In [1]: import numpy as np

In [2]: np.set_printoptions(precision=1, suppress=True, linewidth=140)

In [3]: def rnd(a):
   ...:     return np.round(a, 1) + 0
   ...: 

In [4]: basis = np.sign(np.array([[2, -3, -3, -2], [-3, 0, 3, -1], [-2, 0, -1, 1], [-1, -1, 0, 3]]))

In [5]: M2 = (np.tril(basis, -1) + np.eye(4)) @ (np.triu(basis, 1) + np.eye(4))

In [6]: w = np.array([0, 3, 0, 1])

In [7]: X = np.rint(M2 * w @ np.linalg.inv(M2)) + 0

In [8]: print(X)
[[-14. -10.   3.  -7.]
 [ 24.  18.  -6.  12.]
 [ 16.  11.  -3.   8.]
 [  6.   3.   0.   3.]]

In [9]: # null space of dimension 2

In [10]: np.unique(X.round(6), axis=0).shape
Out[10]: (4, 4)

In [11]: U, s, Vt = np.linalg.svd(X)

In [12]: vecs = Vt[:(s > 1e-8).sum()]

In [13]: rng = np.random.default_rng(288)

In [14]: x0 = X[2] + 4 * X[3] + rng.integers(2) * np.eye(4)[2]

In [15]: x0
Out[15]: array([40., 23., -3., 20.])

In [16]: rnd(np.linalg.norm(x0 - vecs.T @ vecs @ x0))
Out[16]: np.float64(0.0)

In [17]: print(rnd(vecs.T @ vecs))
[[ 0.7  0.2  0.2  0.4]
 [ 0.2  0.5 -0.5  0.1]
 [ 0.2 -0.5  0.5  0.1]
 [ 0.4  0.1  0.1  0.2]]

In [18]: np.einsum("ij,ji->", X, X)
Out[18]: np.float64(10.0)

In [19]: rnd(np.linalg.det(2 * X)), rnd(np.linalg.det(X))
Out[19]: (np.float64(0.0), np.float64(0.0))

In [20]: r = np.linalg.matrix_rank(X)

In [21]: r
Out[21]: np.int64(2)

In [22]: null = np.linalg.svd(X)[2][r:].T

In [23]: rnd(null @ null.T)
Out[23]: 
array([[ 0.3, -0.2, -0.2, -0.4],
       [-0.2,  0.5,  0.5, -0.1],
       [-0.2,  0.5,  0.5, -0.1],
       [-0.4, -0.1, -0.1,  0.8]])

In [24]: print([int(np.linalg.matrix_rank(np.delete(X, i, axis=0))) for i in range(4)])
[2, 2, 2, 2]

In [25]: np.allclose(X @ null, 0)
Out[25]: True

In [26]: J = np.load("m.npy")

In [27]: J
Out[27]: 
array([[  2.2,   0. ,   8.3],
       [  0.9,   0.2,   5.6],
       [  0.5,  -0.8,  -2.4],
       [ -3.8,   3.1,  -6.3],
       [  3.3,  -2.9,   7.9],
       [ -2.3,   2.7,  -3.8],
       [ -2.2,   2.5,  -3.2],
       [  2.7,  -2.5,   3.8],
       [  2. ,  -0.2,   9.1],
       [ -3.3,   0.9, -11. ],
       [  2.4,  -1.5,   5.8],
       [  2.6,  -1.8,   4.7],
       [ -0.3,  -0.6,  -0.9],
       [  2.5,  -1.3,   7.2],
       [ -1.6,   0.6,  -7.3]])

In [28]: M2 = J + rng.integers(-2, 3, (15, 2)) @ rng.integers(-2, 3, (2, 3))

In [29]: print(rnd(M2))
[[  3.2   4.   11.3]
 [ -0.1   2.2   5.6]
 [  2.5  -0.8  -0.4]
 [ -1.8   5.1  -3.3]
 [  1.3  -8.9   2.9]
 [ -4.3  -1.3  -7.8]
 [ -3.2  -3.5  -7.2]
 [  1.7  -2.5   2.8]
 [  3.   -2.2   9.1]
 [ -5.3  -7.1 -17. ]
 [  2.4   2.5   7.8]
 [  0.6  -5.8   0.7]
 [ -1.3  -2.6  -2.9]
 [  1.5  -5.3   4.2]
 [ -1.6   4.6  -5.3]]

In [30]: rnd(M2 - J)
Out[30]: 
array([[ 1.,  4.,  3.],
       [-1.,  2.,  0.],
       [ 2.,  0.,  2.],
       [ 2.,  2.,  3.],
       [-2., -6., -5.],
       [-2., -4., -4.],
       [-1., -6., -4.],
       [-1.,  0., -1.],
       [ 1., -2.,  0.],
       [-2., -8., -6.],
       [ 0.,  4.,  2.],
       [-2., -4., -4.],
       [-1., -2., -2.],
       [-1., -4., -3.],
       [ 0.,  4.,  2.]])

In [31]: rnd(np.linalg.svd(M2 - J, compute_uv=False))
Out[31]: array([20.2,  4.7,  0. ])

In [32]: print(np.abs(M2 - J).sum(axis=1))
[ 8.  3.  4.  7. 13. 10. 11.  2.  3. 16.  6. 10.  5.  8.  6.]

In [33]: np.linalg.matrix_rank(M2 - J, tol=1e-8)
Out[33]: np.int64(2)

In [34]: basis = M2[[10, 6]].astype(float)

In [35]: for _ in range(4):
    ...:     idx = np.linalg.norm(M2[:, None] - basis, axis=-1).argmin(axis=1)
    ...:     basis = np.array([M2[idx == j].mean(axis=0) for j in range(2)])
    ...: 

In [36]: idx
Out[36]: array([0, 0, 0, 1, 0, 1, 1, 0, 0, 1, 0, 0, 1, 0, 1])

In [37]: rnd(basis)
Out[37]: 
array([[ 1.8, -1.9,  4.9],
       [-2.9, -0.8, -7.2]])

In [38]: print(np.bincount(idx))
[9 6]

In [39]: Ac = J - J.mean(axis=0)

In [40]: vecs = np.linalg.svd(Ac)[2][:2]

In [41]: M2 = Ac - Ac @ vecs.T @ vecs

In [42]: rnd((Ac @ vecs.T).std(axis=0))
Out[42]: array([6.8, 1.6])

In [43]: rnd(np.diag(vecs.T @ vecs))
Out[43]: array([0.3, 0.7, 1. ])

In [44]: print(np.linalg.norm(M2, axis=1).round(6).argmax())
12

In [45]: rnd(np.linalg.norm(M2) / np.linalg.norm(Ac))
Out[45]: np.float64(0.0)

In [46]: K = np.loadtxt("test0.csv", delimiter=",")

In [47]: K
Out[47]: 
array([[  0. ,   0.3, -14. ,  -1.7],
       [ -0.6,   0.7,  13. ,   0.1],
       [ -0.3,   0.2,   4. ,   0.3],
       [ -2.1,  -1. ,  -3. ,   1.6]])

In [48]: M2 = np.linalg.invert(K)
AttributeError: module 'numpy.linalg' has no attribute 'invert'


In [49]: M2 = np.linalg.inv(K)

In [50]: rnd(np.linalg.det(K) * np.linalg.det(M2))
Out[50]: np.float64(1.0)

In [51]: M2 = np.array([[-0.3], [0.4], [1.2]])

In [52]: basis = np.array([[0.0, -1.0, -1.3, 0.4]])

In [53]: W0 = M2 @ basis

In [54]: rnd(W0)
Out[54]: 
array([[ 0. ,  0.3,  0.4, -0.1],
       [ 0. , -0.4, -0.5,  0.2],
       [ 0. , -1.2, -1.6,  0.5]])

In [55]: U, s, Vt = np.linalg.svd(W0, full_matrices=False)

In [56]: rnd(U.T @ U)
Out[56]: 
array([[1., 0., 0.],
       [0., 1., 0.],
       [0., 0., 1.]])

In [57]: (s > 1e-8).sum()
Out[57]: np.int64(1)

In [58]: rnd(np.sqrt((s ** 2).sum())), rnd(np.linalg.norm(W0))
Out[58]: (np.float64(2.2), np.float64(2.2))

In [59]: rnd(s / s[0])
Out[59]: array([1., 0., 0.])

In [60]: U.shape, s.shape, Vt.shape
Out[60]: ((3, 3), (3,), (3, 4))

In [61]: rnd(s)
Out[61]: array([2.2, 0. , 0. ])

In [62]: M2 = np.array([[-4, -4], [-2, 4]])

In [63]: basis = np.kron(M2, W0)

In [64]: np.linalg.matrix_rank(basis)
Out[64]: np.int64(2)

In [65]: r = np.linalg.matrix_rank(W0)

In [66]: r
Out[66]: np.int64(1)

In [67]: null = np.linalg.svd(W0)[2][r:].T

In [68]: rnd(W0 @ null)
Out[68]: 
array([[0., 0., 0.],
       [0., 0., 0.],
       [0., 0., 0.]])

In [69]: x0 = np.array([-1, -2, -1, -2])

In [70]: rnd(W0 @ x0)
Out[70]: array([-0.8,  1. ,  3. ])

In [71]: print(W0 @ (2 * x0))
[-1.5  2.   6. ]

In [72]: print(np.sign((W0 @ x0).round(6)))
[-1.  1.  1.]

In [73]: print(W0 @ np.eye(4)[0])
[0. 0. 0.]

In [74]: A = np.load("data.npy")

In [75]: A
Out[75]: 
array([[ 0.3, -0.8, -1. ],
       [-0.6,  0.4,  0. ],
       [-0.4,  0.4,  0.4],
       [-0.7,  0.6,  0.3],
       [-0.8,  0.9,  1. ],
       [ 1. , -1. , -1. ],
       [-1. ,  1. ,  0.9],
       [-1. ,  0.9,  0.4],
       [-0.6, -0.2, -0.9],
       [-1. ,  1. ,  0.9],
       [ 0.7, -0.8, -0.8],
       [ 1. , -1. , -0.2],
       [-1. ,  1. ,  1. ],
       [ 0.4,  0.3,  0.9],
       [-1. ,  0.9,  0.4],
       [-1. ,  1. , -0.9],
       [ 0.1,  0.3,  0.8],
       [ 1. , -1. , -0.9],
       [ 1. , -1. , -0.9],
       [ 1. , -0.8,  0.7],
       [ 1. , -1. ,  0.6],
       [ 0.6, -0.2,  0.5],
       [-0.5,  0.5,  0.4]])

In [76]: x0 = np.array([-3, -5, 4])

In [77]: target = A @ x0

In [78]: rnd(np.linalg.lstsq(A, target)[0])
Out[78]: array([-3., -5.,  4.])

In [79]: rnd(np.linalg.pinv(A) @ A)
Out[79]: 
array([[1., 0., 0.],
       [0., 1., 0.],
       [0., 0., 1.]])

In [80]: np.linalg.solve(A, target)
LinAlgError: Last 2 dimensions of the array must be square


In [81]: target = target + 0.1 * rng.normal(size=23)

In [82]: rnd(target)
Out[82]: 
array([-1. , -0.2,  0.9,  0.2,  1.8, -2.1,  1.7, -0.1, -0.7,  1.7, -1.3,  1.2,  2.1,  0.9,  0.1, -5.7,  1.4, -1.7, -1.8,  3.8,  4.6,  1.2,
        0.6])

In [83]: coef, *_ = np.linalg.lstsq(A, target)

In [84]: rnd(np.linalg.norm(target - A @ coef))
Out[84]: np.float64(0.4)

In [85]: print(rnd(coef))
[-3.1 -5.1  4.1]

In [86]: coef.round()
Out[86]: array([-3., -5.,  4.])

In [87]: [round(float(np.linalg.norm(np.linalg.solve(A.T @ A + lam * np.eye(3), A.T @ target))), 2) for lam in (0, 1, 10, 100)]
Out[87]: [7.24, 3.42, 1.43, 0.25]
